$ python -q
>>> import numpy as np
>>> import numpy.linalg as la
>>> np.set_printoptions(precision=1, suppress=True, linewidth=120)
>>> data = np.load("w.npy")
>>> print(data.round(1) + 0)
[[-0.1  0.4  0.4 -0.1  0.7  0.2  0.1 -0.1  0.2]
 [ 0.1 -0.1 -0.2  0.1  0.  -0.2  0.5  0.1  0.8]
 [-0.3  0.4 -0.2  0.3  0.1 -0.7 -0.1 -0.3 -0.1]
 [ 0.  -0.5 -0.6 -0.3  0.5 -0.1 -0.1 -0.1 -0.1]
 [-0.2 -0.1  0.4 -0.6  0.  -0.5  0.   0.4  0. ]
 [-0.1 -0.4  0.2  0.5  0.2 -0.1 -0.6  0.2  0.3]
 [-0.7 -0.2  0.1 -0.2 -0.3  0.2  0.  -0.5  0.2]
 [ 0.4  0.3 -0.1 -0.4 -0.2 -0.1 -0.5 -0.4  0.3]
 [-0.4  0.4 -0.5 -0.1  0.   0.3 -0.2  0.5  0.2]]
>>> r0, g = data[3], data[7]
>>> print(r0 @ r0)
1.0
>>> p = (r0 @ g) / (r0 @ r0) * r0
>>> print(la.matrix_rank(np.outer(r0, g)))
1
>>> print((g - p) @ r0)
0.0
>>> print(np.round(data.T @ data, 1) + 0)
[[1. 0. 0. 0. 0. 0. 0. 0. 0.]
 [0. 1. 0. 0. 0. 0. 0. 0. 0.]
 [0. 0. 1. 0. 0. 0. 0. 0. 0.]
 [0. 0. 0. 1. 0. 0. 0. 0. 0.]
 [0. 0. 0. 0. 1. 0. 0. 0. 0.]
 [0. 0. 0. 0. 0. 1. 0. 0. 0.]
 [0. 0. 0. 0. 0. 0. 1. 0. 0.]
 [0. 0. 0. 0. 0. 0. 0. 1. 0.]
 [0. 0. 0. 0. 0. 0. 0. 0. 1.]]
>>> print(la.norm(data, axis=0))
[1. 1. 1. 1. 1. 1. 1. 1. 1.]
>>> W1 = np.array([[-3, 2],
...     [2, -1],
...     [-2, 0],
...     [3, 0],
...     [0, 1],
...     [-1, -1],
...     [0, -2],
...     [3, -2],
...     [-3, -3]])
>>> coef = np.array([0, 2])
>>> H = np.maximum(data @ W1 + coef, 0)
>>> print(la.matrix_rank(H))
2
>>> print((H > 0).mean(axis=0))
[0.3 0.8]
>>> C = np.array([[-2, 3], [0, 0]])
>>> print(H @ C)
[[ 0.   0. ]
 [ 0.   0. ]
 [-6.3  9.5]
 [ 0.   0. ]
 [ 0.   0. ]
 [-0.3  0.4]
 [ 0.   0. ]
 [ 0.   0. ]
 [-6.9 10.3]]
>>> print((H @ C).round(6).argmax(axis=1))
[0 0 1 0 0 1 0 0 1]
>>> print(W1 @ C)
[[ 6 -9]
 [-4  6]
 [ 4 -6]
 [-6  9]
 [ 0  0]
 [ 2 -3]
 [ 0  0]
 [-6  9]
 [ 6 -9]]
>>> print(np.round(la.det(data), 1))
1.0
>>> print(np.round((data - data.T) / 2, 1) + 0)
[[ 0.   0.1  0.3  0.   0.5  0.2  0.4 -0.3  0.3]
 [-0.1  0.  -0.3  0.3  0.   0.1  0.4 -0.1  0.2]
 [-0.3  0.3  0.   0.5 -0.1 -0.5 -0.1 -0.1  0.2]
 [ 0.  -0.3 -0.5  0.   0.6 -0.3  0.1  0.1  0. ]
 [-0.5  0.   0.1 -0.6  0.  -0.4  0.1  0.3  0. ]
 [-0.2 -0.1  0.5  0.3  0.4  0.  -0.4  0.1  0. ]
 [-0.4 -0.4  0.1 -0.1 -0.1  0.4  0.   0.   0.2]
 [ 0.3  0.1  0.1 -0.1 -0.3 -0.1  0.   0.  -0.1]
 [-0.3 -0.2 -0.2  0.   0.   0.  -0.2  0.1  0. ]]
>>> print(np.round(data @ data, 1) + 0)
[[-0.4  0.   0.1 -0.1  0.  -0.7  0.   0.4  0.3]
 [-0.6  0.3 -0.4 -0.4 -0.1  0.5 -0.1  0.1  0.2]
 [ 0.1 -0.2 -0.4 -0.3 -0.1  0.   0.8  0.1 -0.1]
 [ 0.  -0.2  0.6 -0.4 -0.2  0.3 -0.1  0.4 -0.4]
 [ 0.2  0.7  0.1 -0.1 -0.6 -0.2  0.  -0.2 -0.1]
 [ 0.3  0.2 -0.5 -0.2  0.3 -0.2 -0.4  0.3 -0.4]
 [-0.2 -0.2 -0.3  0.6 -0.5  0.  -0.1  0.3 -0.4]
 [ 0.1  0.5  0.1  0.4  0.3  0.2  0.4  0.5  0.1]
 [ 0.6 -0.1 -0.2 -0.1 -0.4  0.1 -0.2  0.3  0.6]]
>>> data.inv()
Traceback (most recent call last):
  File "<python-input-24>", line 1, in <module>
    data.inv()
    ^^^^^^^^
AttributeError: 'numpy.ndarray' object has no attribute 'inv'
>>> print(np.round(la.matrix_power(data, 4), 1) + 0)
[[ 0.2  0.   0.2  0.4 -0.2  0.6  0.4 -0.1  0.4]
 [ 0.3  0.3 -0.5  0.1  0.4  0.4 -0.5 -0.2  0. ]
 [-0.3 -0.1 -0.1  0.9 -0.2 -0.2 -0.3  0.1 -0.2]
 [ 0.   0.2 -0.4  0.2  0.5 -0.2  0.7  0.1 -0.2]
 [-0.7 -0.4 -0.3 -0.2  0.1  0.3  0.   0.   0.3]
 [-0.5  0.7  0.4  0.1  0.2 -0.1  0.  -0.2  0.3]
 [ 0.  -0.2  0.5  0.1  0.6  0.4  0.   0.3 -0.4]
 [-0.2  0.5 -0.1 -0.1 -0.3  0.3  0.1  0.7 -0.1]
 [ 0.2 -0.1  0.   0.   0.3 -0.3 -0.2  0.5  0.7]]
>>> print(np.allclose(data, data.T))
False
>>> def softmax(z):
...     e = np.exp(z - z.max(axis=-1, keepdims=True))
...     return e / e.sum(axis=-1, keepdims=True)
... 
>>> print(softmax(data[6]))
[0.1 0.1 0.1 0.1 0.1 0.2 0.1 0.1 0.2]
>>> print(softmax(data).sum(axis=1))
[1. 1. 1. 1. 1. 1. 1. 1. 1.]
>>> print(softmax(data[6] + -2))
[0.1 0.1 0.1 0.1 0.1 0.2 0.1 0.1 0.2]
>>> scores = data @ data.T / np.sqrt(9)
>>> print(softmax(scores + np.triu(np.full(scores.shape, -np.inf), 1)))
[[1.  0.  0.  0.  0.  0.  0.  0.  0. ]
 [0.4 0.6 0.  0.  0.  0.  0.  0.  0. ]
 [0.3 0.3 0.4 0.  0.  0.  0.  0.  0. ]
 [0.2 0.2 0.2 0.3 0.  0.  0.  0.  0. ]
 [0.2 0.2 0.2 0.2 0.3 0.  0.  0.  0. ]
 [0.2 0.2 0.2 0.2 0.2 0.2 0.  0.  0. ]
 [0.1 0.1 0.1 0.1 0.1 0.1 0.2 0.  0. ]
 [0.1 0.1 0.1 0.1 0.1 0.1 0.1 0.2 0. ]
 [0.1 0.1 0.1 0.1 0.1 0.1 0.1 0.1 0.1]]
>>> print(softmax(scores).round(6).argmax(axis=1))
[0 1 2 3 4 5 6 7 8]
>>> M = np.load("x.npy")
>>> print(M)
[[ 7  3  8 10  4  3  2  0]
 [ 3  6  2  1 10  4  2  6]
 [ 7  6 13 15  6  7  5  1]
 [10 10  5 11 13  9  4  9]
 [ 4  2  0  5  2  2  2  3]
 [ 3  2  3  5  1  3  0  0]
 [ 7  7  7  6 13  4  4  6]
 [ 4  1  5  5  3  0  2  0]
 [ 6 11 10 11 13 11  5  7]
 [ 7  7  7  6  7 10 10  9]
 [ 3  4  0  0  5  2  1  3]
 [ 4  1  5  5  3  0  2  0]
 [ 8  6 12 11 10  5  8  5]
 [10  7  8 10  3 11  9  6]
 [ 4  1  5  5  3  0  2  0]
 [ 3  2  0  0  0  5  4  4]
 [ 6  6  0  0  5  7  5  7]
 [ 4  1  5  5  3  0  2  0]
 [ 8  4 10 10  5  3  7  2]
 [ 0  0  0  0  0  0  0  0]
 [14 11  8 15 10 10  8  8]
 [ 8  7 15 15  7  7 10  3]
 [ 7  8 12 11 10 11 10  8]
 [ 3  5  5  5  2  9  7  5]
 [ 0  3  5  5  2  4  3  1]
 [ 0  0  0  0  0  0  0  0]
 [ 3  2  0  0  0  5  4  4]
 [ 7 11  7 11 14 10  7 10]
 [10 10  2  6 12 11  8 13]]
>>> C = M[[19, 6]].astype(float)
>>> for _ in range(5):
...     z = la.norm(M[:, None] - C, axis=-1).argmin(axis=1)
...     C = np.array([M[z == j].mean(axis=0) for j in range(2)])
... 
>>> print(z)
[0 0 1 1 0 0 1 0 1 1 0 0 1 1 0 0 0 0 1 0 1 1 1 0 0 0 0 1 1]
>>> print(C)
[[ 3.2  2.4  2.7  3.2  2.7  2.8  2.4  2.1]
 [ 8.4  8.1  8.9 10.6  9.5  8.4  7.3  6.7]]
>>> print(np.bincount(z))
[16 13]
>>> print(C[1] - C[0])
[5.2 5.6 6.2 7.4 6.8 5.6 4.9 4.6]
>>> print([round(float(x), 1) for x in la.svd(C, compute_uv=False)[:3]])
[25.4, 0.6]
>>> print(la.cond(C) > 100)
False
>>> z = M[:, 2] > np.median(M[:, 2])
>>> r0 = M[z].mean(axis=0) - M[~z].mean(axis=0)
>>> print(r0)
[4.2 4.  7.3 7.5 4.7 4.1 4.3 2.2]
>>> print(((M - M.mean(axis=0)) @ r0 > 0).astype(int))
[1 0 1 1 0 0 1 0 1 1 0 0 1 1 0 0 0 0 1 0 1 1 1 0 0 0 0 1 1]
>>> feats = np.loadtxt("out18.csv", delimiter=",")
>>> print(feats)
[[-1.9  0.8  2.7 -0.9 -2.1  1.7  1.5  0.8]
 [ 0.4 -0.5 -1.   0.1  0.6 -0.4 -0.5 -0.7]
 [ 1.2 -0.5 -2.1  0.9  2.1 -1.  -0.4 -0.9]
 [-2.3  1.1  3.6 -1.1 -3.2  1.8  2.8  2.7]
 [-2.3  1.4  2.2 -0.8 -2.5  1.9  2.2  2.3]
 [ 0.2  0.3  0.1  0.  -0.2 -0.1 -0.2 -0.1]
 [-4.   1.8  5.2 -2.  -5.6  3.7  3.3  3.5]
 [ 0.6 -0.8 -1.2  0.7  0.9 -0.8 -0.6 -0.4]
 [ 0.1  0.3  0.5 -0.4  0.1  0.5  0.5  0.3]
 [-0.6  0.3  1.  -0.3 -0.3  0.5  0.   0.2]
 [ 1.  -0.4 -0.8  1.   1.5 -0.8 -1.2 -0.6]
 [ 4.  -2.4 -5.7  2.   5.9 -4.4 -4.2 -4.1]
 [ 1.8 -1.2 -3.5  1.1  3.4 -2.2 -2.1 -2.5]
 [-2.5  1.7  4.1 -1.3 -4.   2.9  2.4  2.7]
 [-0.6  0.2  0.5  0.1 -0.1  0.2  0.1 -0.1]
 [ 2.  -1.3 -2.8  0.9  2.8 -1.7 -1.7 -1.8]
 [ 2.8 -1.5 -4.6  1.   4.5 -2.8 -2.7 -3.1]
 [ 0.7 -0.2 -1.   0.6  1.1 -1.2 -0.7 -0.2]
 [-0.9  0.2  1.1 -0.6 -0.7  0.5  0.5  0.2]
 [-2.1  0.7  3.1 -0.9 -3.1  1.7  1.6  1.8]
 [-0.9  0.1  0.8 -0.3 -1.   0.9  0.4  0.6]
 [ 0.5 -0.2 -0.6  0.3  0.6 -1.  -0.2 -0.5]
 [-0.5 -0.2  0.4 -0.2 -0.2  0.   0.6  0. ]
 [-1.1  0.5  1.7 -0.8 -1.6  1.2  0.9  0.1]
 [ 0.6 -0.2  0.2  0.   0.3 -0.1  0.3 -0.4]
 [ 2.1 -0.6 -3.2  1.3  2.9 -2.5 -2.3 -2.1]
 [ 0.8 -0.5 -0.9  0.9  1.  -0.6 -0.2 -0.4]]
>>> print(feats.sum(axis=0))
[-0.9 -1.1 -0.2  1.3  3.1 -2.1  0.1 -2.7]
>>> Xc = feats - feats.mean(axis=0)
>>> V = la.svd(Xc)[2][:1]
>>> A2 = Xc - Xc @ V.T @ V
>>> print(la.norm(A2, axis=1).round(6).argmax())
4
>>> print((Xc @ V.T).std(axis=0))
[5.1]
>>> print(A2.std(axis=0))
[0.2 0.2 0.3 0.2 0.2 0.2 0.3 0.3]
>>> mat = np.load("layer11.npy")
>>> print(mat)
[[5. 0. 0.]
 [0. 5. 4.]
 [0. 4. 5.]]
>>> w, V = la.eigh(mat)
>>> x0 = np.array([-1, 1, 1])
>>> print(V * np.maximum(w, 0) @ V.T)
[[5. 0. 0.]
 [0. 5. 4.]
 [0. 4. 5.]]
>>> print(V * np.abs(w) @ V.T)
[[5. 0. 0.]
 [0. 5. 4.]
 [0. 4. 5.]]
>>> print((np.sign(V[:, -1].round(6)) == np.sign(V[0, -1].round(6))).astype(int))
[1 0 0]
>>> print(la.eigvalsh(mat[1:, 1:]))
[1. 9.]
>>> arr = np.load("test7.npy")
>>> print(arr)
[[ 2  2 -1 -1 -2  3  0  3 -4]
 [ 2  4 -2 -4 -4  2 -4  2 -4]
 [-1 -2  2  0  3 -1  2 -3  2]
 [-1 -4  0  9  2  0  6  4  2]
 [-2 -4  3  2  5 -2  4 -4  4]
 [ 3  2 -1  0 -2  5  2  5 -6]
 [ 0 -4  2  6  4  2  8  2  0]
 [ 3  2 -3  4 -4  5  2  9 -6]
 [-4 -4  2  2  4 -6  0 -6  8]]
>>> Uu, sigma, Vh = la.svd(arr)
>>> print(sigma.round(1) + 0)
[26.  19.2  6.8  0.   0.   0.   0.   0.   0. ]
>>> A2 = Uu[:, :3] @ np.diag(sigma[:3]) @ Vh[:3]
>>> print(la.matrix_rank(arr, rtol=0.05))
3
>>> print(la.matrix_rank(A2))
3
>>> print(np.argsort(-la.norm(arr, axis=0).round(6), kind="stable")[:3])
[7 8 3]
>>> r = la.matrix_rank(arr)
>>> print(r)
3
>>> ns = la.svd(arr)[2][r:].T
>>> print([int(la.matrix_rank(np.delete(arr, i, axis=0))) for i in range(9)])
[3, 3, 3, 3, 3, 3, 3, 3, 3]
>>> print(np.round(ns @ ns.T, 1) + 0)
[[ 0.9 -0.1  0.   0.1  0.  -0.2 -0.1 -0.1  0.2]
 [-0.1  0.8  0.1  0.2  0.2 -0.1  0.2 -0.1  0.1]
 [ 0.   0.1  0.8  0.1 -0.2 -0.1 -0.2  0.2  0. ]
 [ 0.1  0.2  0.1  0.4  0.   0.1 -0.2 -0.3 -0.2]
 [ 0.   0.2 -0.2  0.   0.7  0.  -0.3  0.2 -0.1]
 [-0.2 -0.1 -0.1  0.1  0.   0.7 -0.2 -0.1  0.3]
 [-0.1  0.2 -0.2 -0.2 -0.3 -0.2  0.5  0.   0.1]
 [-0.1 -0.1  0.2 -0.3  0.2 -0.1  0.   0.5  0.2]
 [ 0.2  0.1  0.  -0.2 -0.1  0.3  0.1  0.2  0.6]]
>>> print(np.allclose(arr @ ns, 0))
True
>>> F = np.array([[1, -1, -1, 1, 1, -1, -1, 1],
...     [1, 1, 1, 1, -1, -1, -1, -1],
...     [1, -1, -1, 1, -1, 1, 1, -1],
...     [1, 1, 1, 1, 1, 1, 1, 1],
...     [1, 1, -1, -1, 1, 1, -1, -1],
...     [1, -1, 1, -1, -1, 1, -1, 1],
...     [1, -1, 1, -1, 1, -1, 1, -1]])
>>> print(la.norm(F, axis=1))
[2.8 2.8 2.8 2.8 2.8 2.8 2.8]
>>> print(round(float(la.norm(F, 1)), 1), round(float(la.norm(F, np.inf)), 1))
7.0 8.0
>>> print(F[3] @ F[2])
0
>>> print(round(float(la.norm(F[3] - F[2])), 1))
4.0
>>> print(la.norm(F, axis=0))
[2.6 2.6 2.6 2.6 2.6 2.6 2.6 2.6]
>>> gram = F.T @ F
>>> print(gram)
[[ 7 -1  1  1  1  1 -1 -1]
 [-1  7  1  1  1  1 -1 -1]
 [ 1  1  7 -1 -1 -1  1  1]
 [ 1  1 -1  7 -1 -1  1  1]
 [ 1  1 -1 -1  7 -1  1  1]
 [ 1  1 -1 -1 -1  7  1  1]
 [-1 -1  1  1  1  1  7 -1]
 [-1 -1  1  1  1  1 -1  7]]
>>> print(np.diag(gram))
[7 7 7 7 7 7 7 7]
>>> print((F @ F.T).shape)
(7, 7)
>>> print(np.round(softmax(F[2]), 1) + 0)
[0.2 0.  0.  0.2 0.  0.2 0.2 0. ]
>>> print(np.round(softmax(F[2] + 3), 1) + 0)
[0.2 0.  0.  0.2 0.  0.2 0.2 0. ]
>>> print(np.round(softmax(10 * F[2]), 1) + 0)
[0.2 0.  0.  0.2 0.  0.2 0.2 0. ]
>>> scores = F @ F.T / np.sqrt(8)
>>> print(np.round(softmax(scores + np.triu(np.full(scores.shape, -np.inf), 1)), 1) + 0)
[[1.  0.  0.  0.  0.  0.  0. ]
 [0.1 0.9 0.  0.  0.  0.  0. ]
 [0.1 0.1 0.9 0.  0.  0.  0. ]
 [0.1 0.1 0.1 0.8 0.  0.  0. ]
 [0.  0.  0.  0.  0.8 0.  0. ]
 [0.  0.  0.  0.  0.  0.8 0. ]
 [0.  0.  0.  0.  0.  0.  0.7]]
>>> print(np.round(softmax(scores), 1) + 0)
[[0.7 0.  0.  0.  0.  0.  0. ]
 [0.  0.7 0.  0.  0.  0.  0. ]
 [0.  0.  0.7 0.  0.  0.  0. ]
 [0.  0.  0.  0.7 0.  0.  0. ]
 [0.  0.  0.  0.  0.7 0.  0. ]
 [0.  0.  0.  0.  0.  0.7 0. ]
 [0.  0.  0.  0.  0.  0.  0.7]]
>>> print(softmax(scores)[2] @ F)
[ 1.  -0.7 -0.7  0.7 -0.7  0.7  0.7 -0.7]
>>> print(softmax(scores).round(6).argmax(axis=1))
[0 1 2 3 4 5 6]
